>>> import numpy as np
>>> import numpy.linalg as la
>>> np.set_printoptions(precision=2, suppress=True, linewidth=140)
>>> W0 = np.load("w.npy")
>>> print(W0)
[[ 31  -9 -12  -5  22]
 [ -9  22   5  -1  -6]
 [-12   5  13  -2 -12]
 [ -5  -1  -2  21  -6]
 [ 22  -6 -12  -6  18]]
>>> # equal to its transpose
>>> C2 = W0.T @ W0
>>> print(np.allclose(C2, C2.T))
True
>>> print((W0 @ W0.T).shape)
(5, 5)
>>> print(la.matrix_rank(C2))
4
>>> X = np.array([[3, 4, 5, 6, 7, 8, 9, 10, 11],
...     [12, 13, 14, 15, 16, 17, 18, 19, 20],
...     [21, 22, 23, 24, 25, 26, 27, 28, 29]])
>>> print(round(np.trace(la.pinv(X) @ X), 2))
2.0
>>> print(np.allclose(X[:-1].T @ la.lstsq(X[:-1].T, X[-1])[0], X[-1]))
True
>>> print(la.lstsq(X[:-1].T, X[-1])[2])
2
>>> r = la.matrix_rank(X)
>>> print(r)
2
>>> ns = la.svd(X)[2][r:].T
>>> print(np.round(X @ ns, 2) + 0)
[[0. 0. 0. 0. 0. 0. 0.]
 [0. 0. 0. 0. 0. 0. 0.]
 [0. 0. 0. 0. 0. 0. 0.]]
>>> print(ns.shape)
(9, 7)
>>> print([int(la.matrix_rank(np.delete(X, i, axis=0))) for i in range(3)])
[2, 2, 2]
>>> print(np.allclose(X @ ns, 0))
True
>>> print(round(la.norm(X, "nuc"), 2))
97.85
>>> print(la.norm(X, axis=0))
[24.37 25.87 27.39 28.93 30.5  32.08 33.67 35.28 36.91]
>>> print(round(la.norm(X[0] - X[2]), 2))
54.0
>>> print(la.norm(X, axis=1))
[22.38 48.62 75.4 ]
>>> print(round(la.norm(X[0], 1), 2), round(float(la.norm(X[0], np.inf)), 2))
63.0 11.0
>>> M = np.array([[-1, -2, 0, 0], [1, -1, 0, 0], [0, 0, -1, -2], [0, 0, 1, -1]])
>>> # 2 blocks once reordered
>>> hat = np.triu(np.array([[-1, -1, 0, 0], [-4, -4, 4, -2], [-3, -2, 1, 4], [4, -3, -5, 0]]), 1) + np.eye(4)
>>> other = hat @ M @ la.inv(hat)
>>> print(other)
[[ -2.  -3.  12. -54.]
 [  1.   0.  -6.  18.]
 [  0.   0.   3. -18.]
 [  0.   0.   1.  -5.]]
>>> print(la.matrix_rank(other))
4
>>> print(round(la.det(other), 2))
9.0
>>> O, V = la.qr(M[:, :1])[0], la.qr(M[:, 1:])[0]
>>> s = la.svd(O.T @ V, compute_uv=False)
>>> print(s)
[0.32]
>>> print(round(float(la.norm(O @ O.T - V @ V.T, 2)), 2))
1.0
>>> print((s > 0.9).sum())
0
